% python3 -q
>>> import numpy as np
>>> np.set_printoptions(precision=3, suppress=True, linewidth=100, floatmode="fixed")
>>> feats = np.loadtxt("x.csv", delimiter=",")
>>> print(feats)
[[6.000 0.000 0.000 0.000 0.000 4.000 4.000 3.000 0.000 0.000 0.000]
 [3.000 0.000 1.000 2.000 0.000 0.000 0.000 0.000 2.000 0.000 0.000]
 [6.000 0.000 0.000 0.000 0.000 4.000 4.000 3.000 0.000 0.000 0.000]
 [4.000 0.000 0.000 1.000 0.000 0.000 0.000 0.000 0.000 0.000 0.000]
 [3.000 0.000 1.000 2.000 0.000 0.000 0.000 0.000 2.000 0.000 0.000]
 [3.000 0.000 1.000 2.000 0.000 0.000 0.000 0.000 2.000 0.000 0.000]
 [3.000 0.000 1.000 2.000 0.000 0.000 0.000 0.000 2.000 0.000 0.000]
 [4.000 0.000 0.000 1.000 0.000 0.000 0.000 0.000 0.000 0.000 0.000]
 [6.000 0.000 0.000 0.000 0.000 4.000 4.000 3.000 0.000 0.000 0.000]
 [4.000 0.000 0.000 1.000 0.000 0.000 0.000 0.000 0.000 0.000 0.000]
 [3.000 0.000 1.000 2.000 0.000 0.000 0.000 0.000 2.000 0.000 0.000]
 [6.000 0.000 0.000 0.000 0.000 4.000 4.000 3.000 0.000 0.000 0.000]
 [3.000 0.000 1.000 2.000 0.000 0.000 0.000 0.000 2.000 0.000 0.000]
 [3.000 0.000 1.000 2.000 0.000 0.000 0.000 0.000 2.000 0.000 0.000]
 [3.000 0.000 1.000 2.000 0.000 0.000 0.000 0.000 2.000 0.000 0.000]
 [5.000 0.000 0.000 0.000 0.000 2.000 2.000 1.000 0.000 0.000 0.000]
 [5.000 0.000 0.000 0.000 0.000 2.000 2.000 1.000 0.000 0.000 0.000]
 [3.000 0.000 1.000 2.000 0.000 0.000 0.000 0.000 2.000 0.000 0.000]
 [5.000 0.000 0.000 0.000 0.000 2.000 2.000 1.000 0.000 0.000 0.000]
 [5.000 0.000 0.000 0.000 0.000 2.000 2.000 1.000 0.000 0.000 0.000]
 [4.000 0.000 0.000 1.000 0.000 0.000 0.000 0.000 0.000 0.000 0.000]
 [5.000 0.000 0.000 0.000 0.000 2.000 2.000 1.000 0.000 0.000 0.000]
 [6.000 0.000 0.000 0.000 0.000 4.000 4.000 3.000 0.000 0.000 0.000]
 [6.000 0.000 0.000 0.000 0.000 4.000 4.000 3.000 0.000 0.000 0.000]
 [5.000 0.000 0.000 0.000 0.000 2.000 2.000 1.000 0.000 0.000 0.000]
 [4.000 0.000 0.000 1.000 0.000 0.000 0.000 0.000 0.000 0.000 0.000]
 [5.000 0.000 0.000 0.000 0.000 2.000 2.000 1.000 0.000 0.000 0.000]
 [6.000 0.000 0.000 0.000 0.000 4.000 4.000 3.000 0.000 0.000 0.000]
 [5.000 0.000 0.000 0.000 0.000 2.000 2.000 1.000 0.000 0.000 0.000]
 [6.000 0.000 0.000 0.000 0.000 4.000 4.000 3.000 0.000 0.000 0.000]
 [4.000 0.000 0.000 1.000 0.000 0.000 0.000 0.000 0.000 0.000 0.000]
 [4.000 0.000 0.000 1.000 0.000 0.000 0.000 0.000 0.000 0.000 0.000]
 [6.000 0.000 0.000 0.000 0.000 4.000 4.000 3.000 0.000 0.000 0.000]
 [4.000 0.000 0.000 1.000 0.000 0.000 0.000 0.000 0.000 0.000 0.000]
 [3.000 0.000 1.000 2.000 0.000 0.000 0.000 0.000 2.000 0.000 0.000]
 [3.000 0.000 1.000 2.000 0.000 0.000 0.000 0.000 2.000 0.000 0.000]
 [5.000 0.000 0.000 0.000 0.000 2.000 2.000 1.000 0.000 0.000 0.000]]
>>> # rows 0 and 2 are equal
>>> print([round(float(x), 3) for x in np.linalg.svd(feats, compute_uv=False)[:3]])
[33.599, 13.043, 5.636]
>>> print(np.argsort(-np.linalg.norm(feats, axis=0).round(6), kind="stable")[:3])
[0 5 6]
>>> print(np.linalg.matrix_rank(feats, rtol=0.1))
3
>>> print(np.linalg.cond(feats) > 100)
True
>>> print(np.round(np.linalg.norm(feats, 2) / np.linalg.norm(feats), 3))
0.92
